In [1]: import numpy as np

In [2]: np.set_printoptions(precision=1, suppress=True, linewidth=140)

In [3]: arr = np.loadtxt("w.csv", delimiter=",")

In [4]: arr
Out[4]: 
array([[5., 4., 0., 0., 4., 0., 0., 0., 4., 4., 0., 4.],
       [4., 5., 0., 0., 4., 0., 0., 0., 4., 4., 0., 4.],
       [0., 0., 5., 4., 0., 4., 4., 4., 0., 0., 4., 0.],
       [0., 0., 4., 5., 0., 4., 4., 4., 0., 0., 4., 0.],
       [4., 4., 0., 0., 5., 0., 0., 0., 4., 4., 0., 4.],
       [0., 0., 4., 4., 0., 5., 4., 4., 0., 0., 4., 0.],
       [0., 0., 4., 4., 0., 4., 5., 4., 0., 0., 4., 0.],
       [0., 0., 4., 4., 0., 4., 4., 5., 0., 0., 4., 0.],
       [4., 4., 0., 0., 4., 0., 0., 0., 5., 4., 0., 4.],
       [4., 4., 0., 0., 4., 0., 0., 0., 4., 5., 0., 4.],
       [0., 0., 4., 4., 0., 4., 4., 4., 0., 0., 5., 0.],
       [4., 4., 0., 0., 4., 0., 0., 0., 4., 4., 0., 5.]])

In [5]: # 2 groups of indices that never mix

In [6]: rng = np.random.default_rng(612406)

In [7]: M2 = arr + rng.integers(-2, 3, (12, 2)) @ rng.integers(-2, 3, (2, 12))

In [8]: print(M2)
[[ 3. -1.  5.  0.  0. -2. -4.  5.  1.  2.  2.  2.]
 [ 6.  7. -2.  0.  6.  1.  2. -2.  6.  4.  0.  4.]
 [ 4. -2.  7.  4.  0.  4.  4.  6.  2. -4.  8. -4.]
 [-8. -2.  6.  5. -4.  2.  0.  6. -6.  4.  0.  4.]
 [ 4. 10. -6.  0.  9.  2.  4. -6.  6.  8. -4.  8.]
 [ 6.  0.  4.  4.  2.  6.  6.  4.  4. -4.  8. -4.]
 [-6.  0.  4.  4. -2.  3.  3.  4. -4.  4.  0.  4.]
 [ 0.  6. -2.  4.  4.  6.  8. -1.  2.  4.  0.  4.]
 [ 4.  1.  3.  0.  2. -1. -2.  3.  4.  2.  2.  2.]
 [ 8.  5. -1.  0.  6.  1.  2. -1.  7.  3.  2.  2.]
 [ 4.  1.  3.  4.  2.  5.  6.  3.  3. -2.  7. -2.]
 [ 4. 10. -6.  0.  8.  2.  4. -6.  6.  8. -4.  9.]]

In [9]: M2 - arr
Out[9]: 
array([[-2., -5.,  5.,  0., -4., -2., -4.,  5., -3., -2.,  2., -2.],
       [ 2.,  2., -2.,  0.,  2.,  1.,  2., -2.,  2.,  0.,  0.,  0.],
       [ 4., -2.,  2.,  0.,  0.,  0.,  0.,  2.,  2., -4.,  4., -4.],
       [-8., -2.,  2.,  0., -4., -2., -4.,  2., -6.,  4., -4.,  4.],
       [ 0.,  6., -6.,  0.,  4.,  2.,  4., -6.,  2.,  4., -4.,  4.],
       [ 6.,  0.,  0.,  0.,  2.,  1.,  2.,  0.,  4., -4.,  4., -4.],
       [-6.,  0.,  0.,  0., -2., -1., -2.,  0., -4.,  4., -4.,  4.],
       [ 0.,  6., -6.,  0.,  4.,  2.,  4., -6.,  2.,  4., -4.,  4.],
       [ 0., -3.,  3.,  0., -2., -1., -2.,  3., -1., -2.,  2., -2.],
       [ 4.,  1., -1.,  0.,  2.,  1.,  2., -1.,  3., -2.,  2., -2.],
       [ 4.,  1., -1.,  0.,  2.,  1.,  2., -1.,  3., -2.,  2., -2.],
       [ 0.,  6., -6.,  0.,  4.,  2.,  4., -6.,  2.,  4., -4.,  4.]])

In [10]: np.round(np.linalg.svd(M2 - arr, compute_uv=False), 1) + 0
Out[10]: array([28.8, 23.7,  0. ,  0. ,  0. ,  0. ,  0. ,  0. ,  0. ,  0. ,  0. ,  0. ])

In [11]: np.round(np.linalg.det(arr), 1)
Out[11]: np.float64(625.0)

In [12]: np.trace(arr)
Out[12]: np.float64(60.0)

In [13]: arr @ arr
Out[13]: 
array([[105., 104.,   0.,   0., 104.,   0.,   0.,   0., 104., 104.,   0., 104.],
       [104., 105.,   0.,   0., 104.,   0.,   0.,   0., 104., 104.,   0., 104.],
       [  0.,   0., 105., 104.,   0., 104., 104., 104.,   0.,   0., 104.,   0.],
       [  0.,   0., 104., 105.,   0., 104., 104., 104.,   0.,   0., 104.,   0.],
       [104., 104.,   0.,   0., 105.,   0.,   0.,   0., 104., 104.,   0., 104.],
       [  0.,   0., 104., 104.,   0., 105., 104., 104.,   0.,   0., 104.,   0.],
       [  0.,   0., 104., 104.,   0., 104., 105., 104.,   0.,   0., 104.,   0.],
       [  0.,   0., 104., 104.,   0., 104., 104., 105.,   0.,   0., 104.,   0.],
       [104., 104.,   0.,   0., 104.,   0.,   0.,   0., 105., 104.,   0., 104.],
       [104., 104.,   0.,   0., 104.,   0.,   0.,   0., 104., 105.,   0., 104.],
       [  0.,   0., 104., 104.,   0., 104., 104., 104.,   0.,   0., 105.,   0.],
       [104., 104.,   0.,   0., 104.,   0.,   0.,   0., 104., 104.,   0., 105.]])

In [14]: np.round(np.abs(np.linalg.eigvals(arr)).max(), 1)
Out[14]: np.float64(25.0)

In [15]: left, sv, VT = np.linalg.svd(arr)

In [16]: print(sv)
[25. 25.  1.  1.  1.  1.  1.  1.  1.  1.  1.  1.]

In [17]: M2 = left[:, :2] @ np.diag(sv[:2]) @ VT[:2]

In [18]: np.linalg.matrix_rank(arr, rtol=0.05)
Out[18]: np.int64(2)

In [19]: M2.round(1) + 0
Out[19]: 
array([[4.2, 4.2, 0. , 0. , 4.2, 0. , 0. , 0. , 4.2, 4.2, 0. , 4.2],
       [4.2, 4.2, 0. , 0. , 4.2, 0. , 0. , 0. , 4.2, 4.2, 0. , 4.2],
       [0. , 0. , 4.2, 4.2, 0. , 4.2, 4.2, 4.2, 0. , 0. , 4.2, 0. ],
       [0. , 0. , 4.2, 4.2, 0. , 4.2, 4.2, 4.2, 0. , 0. , 4.2, 0. ],
       [4.2, 4.2, 0. , 0. , 4.2, 0. , 0. , 0. , 4.2, 4.2, 0. , 4.2],
       [0. , 0. , 4.2, 4.2, 0. , 4.2, 4.2, 4.2, 0. , 0. , 4.2, 0. ],
       [0. , 0. , 4.2, 4.2, 0. , 4.2, 4.2, 4.2, 0. , 0. , 4.2, 0. ],
       [0. , 0. , 4.2, 4.2, 0. , 4.2, 4.2, 4.2, 0. , 0. , 4.2, 0. ],
       [4.2, 4.2, 0. , 0. , 4.2, 0. , 0. , 0. , 4.2, 4.2, 0. , 4.2],
       [4.2, 4.2, 0. , 0. , 4.2, 0. , 0. , 0. , 4.2, 4.2, 0. , 4.2],
       [0. , 0. , 4.2, 4.2, 0. , 4.2, 4.2, 4.2, 0. , 0. , 4.2, 0. ],
       [4.2, 4.2, 0. , 0. , 4.2, 0. , 0. , 0. , 4.2, 4.2, 0. , 4.2]])

In [20]: print(round(float(np.linalg.norm(arr - M2) / np.linalg.norm(arr)), 1))
0.1

In [21]: x = np.array([-9, 6, -8, 1, -4, 9, 5, -1, 5, 8, 4, 1])

In [22]: target = arr @ x

In [23]: target
Out[23]: array([19., 34., 32., 41., 24., 49., 45., 39., 33., 36., 44., 29.])

In [24]: np.linalg.solve(arr, 2 * target)
Out[24]: array([-18.,  12., -16.,   2.,  -8.,  18.,  10.,  -2.,  10.,  16.,   8.,   2.])

In [25]: X = np.eye(9, dtype=int)[rng.permutation(9)]

In [26]: X
Out[26]: 
array([[0, 0, 0, 0, 1, 0, 0, 0, 0],
       [0, 1, 0, 0, 0, 0, 0, 0, 0],
       [0, 0, 0, 0, 0, 1, 0, 0, 0],
       [0, 0, 0, 0, 0, 0, 0, 1, 0],
       [0, 0, 1, 0, 0, 0, 0, 0, 0],
       [1, 0, 0, 0, 0, 0, 0, 0, 0],
       [0, 0, 0, 0, 0, 0, 1, 0, 0],
       [0, 0, 0, 1, 0, 0, 0, 0, 0],
       [0, 0, 0, 0, 0, 0, 0, 0, 1]])

In [27]: # 5 blocks once reordered

In [28]: f = np.array([1, 2, 1])

In [29]: print(np.array([np.convolve(row, f, "same") for row in X]))
[[0 0 0 1 2 1 0 0 0]
 [1 2 1 0 0 0 0 0 0]
 [0 0 0 0 1 2 1 0 0]
 [0 0 0 0 0 0 1 2 1]
 [0 1 2 1 0 0 0 0 0]
 [2 1 0 0 0 0 0 0 0]
 [0 0 0 0 0 1 2 1 0]
 [0 0 1 2 1 0 0 0 0]
 [0 0 0 0 0 0 0 1 2]]

In [30]: np.cross(X[2, :3], X[0, :3])
Out[30]: array([0, 0, 0])

In [31]: round(np.linalg.det(X), 1)
Out[31]: np.float64(1.0)

In [32]: print(X @ X)
[[0 0 1 0 0 0 0 0 0]
 [0 1 0 0 0 0 0 0 0]
 [1 0 0 0 0 0 0 0 0]
 [0 0 0 1 0 0 0 0 0]
 [0 0 0 0 0 1 0 0 0]
 [0 0 0 0 1 0 0 0 0]
 [0 0 0 0 0 0 1 0 0]
 [0 0 0 0 0 0 0 1 0]
 [0 0 0 0 0 0 0 0 1]]

In [33]: F = np.loadtxt("m.csv", delimiter=",")

In [34]: F
Out[34]: 
array([[  1.,  -2.,   0.,   1.,  -3.,  -3.,   0.,   1.,   3.,  -1.,  -2.,   1.],
       [  2.,  -4.,  -1.,   1.,   0.,  -6.,   3.,   1.,   1.,   0.,  -4.,  -1.],
       [  0.,  -7.,   0.,  -2.,  -1.,  -5.,   4.,  -1.,  -1.,  -3.,  -4.,   2.],
       [ -3., -10.,   0.,  -4.,  -2.,  -4.,   7.,   2.,   2.,  -5.,  -4.,   2.],
       [  0.,  -9.,   1.,  -5.,  -3.,  -7.,  10.,   2.,   4.,  -8.,  -1.,   5.],
       [ -3.,  -8.,   1.,  -4.,  -4.,  -9.,   9.,   3.,   7., -10.,  -3.,   6.],
       [ -4.,  -8.,   2.,  -2.,  -3., -12.,   9.,   4.,   4., -13.,  -4.,   9.],
       [ -4.,  -7.,   3.,  -4.,  -4., -11.,   7.,   3.,   1., -16.,  -5.,   7.],
       [ -3.,  -7.,   2.,  -7.,  -4.,  -9.,   4.,   2.,   0., -17.,  -8.,  10.],
       [ -1.,  -8.,   2.,  -7.,  -3., -11.,   1.,   1.,  -1., -15.,  -8.,  10.],
       [ -1.,  -7.,   5., -10.,  -3., -11.,   2.,   3.,   2., -17.,  -8.,  13.],
       [ -1.,  -4.,   8., -13.,  -3.,  -9.,   4.,   4.,  -1., -15.,  -6.,  11.],
       [  0.,  -6.,   5., -14.,  -4.,  -7.,   4.,   4.,  -2., -18.,  -5.,  14.],
       [ -2.,  -4.,   2., -12.,  -6.,  -4.,   1.,   4.,   0., -18.,  -6.,  12.],
       [ -2.,  -4.,  -1., -14.,  -4.,  -1.,  -1.,   3.,   2., -16.,  -9.,  11.],
       [ -4.,  -3.,  -3., -17.,  -4.,   0.,   2.,   2.,   2., -16.,  -9.,  10.],
       [ -5.,  -5.,  -2., -19.,  -7.,   1.,   0.,   2.,   2., -14.,  -7.,  12.],
       [ -6.,  -8.,  -3., -16.,  -9.,   2.,   2.,   0.,   2., -16.,  -4.,  13.],
       [ -8.,  -7.,  -5., -15.,  -8.,   1.,   1.,   1.,   5., -19.,  -7.,  12.],
       [ -7.,  -6.,  -6., -15.,  -5.,   1.,   3.,  -2.,   2., -17.,  -5.,  10.],
       [ -5.,  -5.,  -8., -13.,  -7.,   1.,   4.,  -1.,   2., -18.,  -4.,   9.],
       [ -5.,  -8.,  -9., -14., -10.,   3.,   2.,   0.,   1., -19.,  -6.,  11.],
       [ -5., -11., -12., -12.,  -9.,   5.,  -1.,  -1.,   1., -17.,  -4.,  11.],
       [ -5.,  -8., -10., -10., -11.,   4.,  -3.,  -4.,   0., -16.,  -1.,  13.],
       [ -2.,  -7., -13.,  -9.,  -8.,   2.,  -3.,  -3.,  -3., -18.,   0.,  10.],
       [  1.,  -8., -14.,  -9.,  -8.,  -1.,  -2.,  -3.,  -4., -15.,  -2.,  11.],
       [  3., -10., -13.,  -7.,  -6.,   1.,  -2.,  -2.,  -7., -18.,  -4.,  10.],
       [  6., -13., -12.,  -9.,  -5.,  -1.,  -2.,   1.,  -9., -19.,  -4.,  12.]])

In [35]: C2 = np.cov(F, rowvar=False)

In [36]: round(float(np.corrcoef(F[:, 11], F[:, 4])[0, 1]), 1)
Out[36]: -0.6

In [37]: np.linalg.eigvalsh(C2)[::-1]
Out[37]: array([100.6,  50.7,  23.1,  12.7,   4.9,   3.6,   2.6,   1.9,   1.4,   0.5,   0.4,   0.3])

In [38]: print(np.median(F, axis=0))
[ -2.5  -7.   -1.   -9.5  -4.   -2.    2.    1.    1.  -16.   -4.   10. ]

In [39]: C2.shape
Out[39]: (12, 12)
